>>> import numpy as np
>>> from numpy import linalg as LA
>>> np.set_printoptions(precision=4, suppress=True, linewidth=100)
>>> A = np.load("a.npy")
>>> A
array([[ 6,  0,  0,  0],
       [-6,  5,  0,  0],
       [-4,  8,  3,  0],
       [-4, -1,  7,  4]])
>>> A @ A
array([[ 36,   0,   0,   0],
       [-66,  25,   0,   0],
       [-84,  64,   9,   0],
       [-62,  47,  49,  16]])
>>> LA.matrix_rank(A - A[0, 0] * np.eye(4))
np.int64(3)
>>> np.prod(np.diag(A)), round(LA.det(A), 4)
(np.int64(360), np.float64(360.0))
>>> def softmax(z):
...     e = np.exp(z - z.max(axis=-1, keepdims=True))
...     return e / e.sum(axis=-1, keepdims=True)
... 
>>> softmax(A[0])
array([0.9926, 0.0025, 0.0025, 0.0025])
>>> np.round(softmax(10 * A[0]), 4) + 0
array([1., 0., 0., 0.])
>>> scores = A @ A.T / np.sqrt(4)
>>> np.round(softmax(scores)[0] @ A, 4) + 0
array([6., 0., 0., 0.])
>>> np.round(softmax(scores), 4) + 0
array([[1.    , 0.    , 0.    , 0.    ],
       [0.    , 0.1824, 0.8176, 0.    ],
       [0.    , 0.    , 1.    , 0.    ],
       [0.    , 0.    , 0.    , 1.    ]])
>>> softmax(scores).round(6).argmax(axis=1)
array([0, 2, 2, 3])
>>> K = np.loadtxt("data.csv", delimiter=",")
>>> K
array([[ 0.4525, -0.352 ,  0.352 ],
       [-0.352 ,  0.2737, -0.2737],
       [ 0.352 , -0.2737,  0.2737]])
>>> w, evecs = LA.eigh(K)
>>> np.round(evecs.T @ K @ evecs, 4) + 0
array([[0., 0., 0.],
       [0., 0., 0.],
       [0., 0., 1.]])
>>> evecs @ np.diag(w) @ evecs.T
array([[ 0.4525, -0.352 ,  0.352 ],
       [-0.352 ,  0.2737, -0.2737],
       [ 0.352 , -0.2737,  0.2737]])
>>> np.abs(evecs[:, -1])
array([0.6727, 0.5232, 0.5232])
>>> round(float(w.sum()), 4), np.trace(K)
(1.0, np.float64(1.0))
>>> (w > 1e-8).sum(), (w < -1e-8).sum()
(np.int64(1), np.int64(0))
>>> np.unique(w.round(6) + 0, return_counts=True)[1]
array([2, 1])
>>> (K + K.T) / 2
array([[ 0.4525, -0.352 ,  0.352 ],
       [-0.352 ,  0.2737, -0.2737],
       [ 0.352 , -0.2737,  0.2737]])
>>> round(float(LA.det(K)), 4)
-0.0
>>> (K - K.T) / 2
array([[0., 0., 0.],
       [0., 0., 0.],
       [0., 0., 0.]])
>>> np.allclose(K, K.T)
True
>>> [round(float(x), 4) for x in LA.svd(K, compute_uv=False)[:3]]
[1.0, 0.0, 0.0]
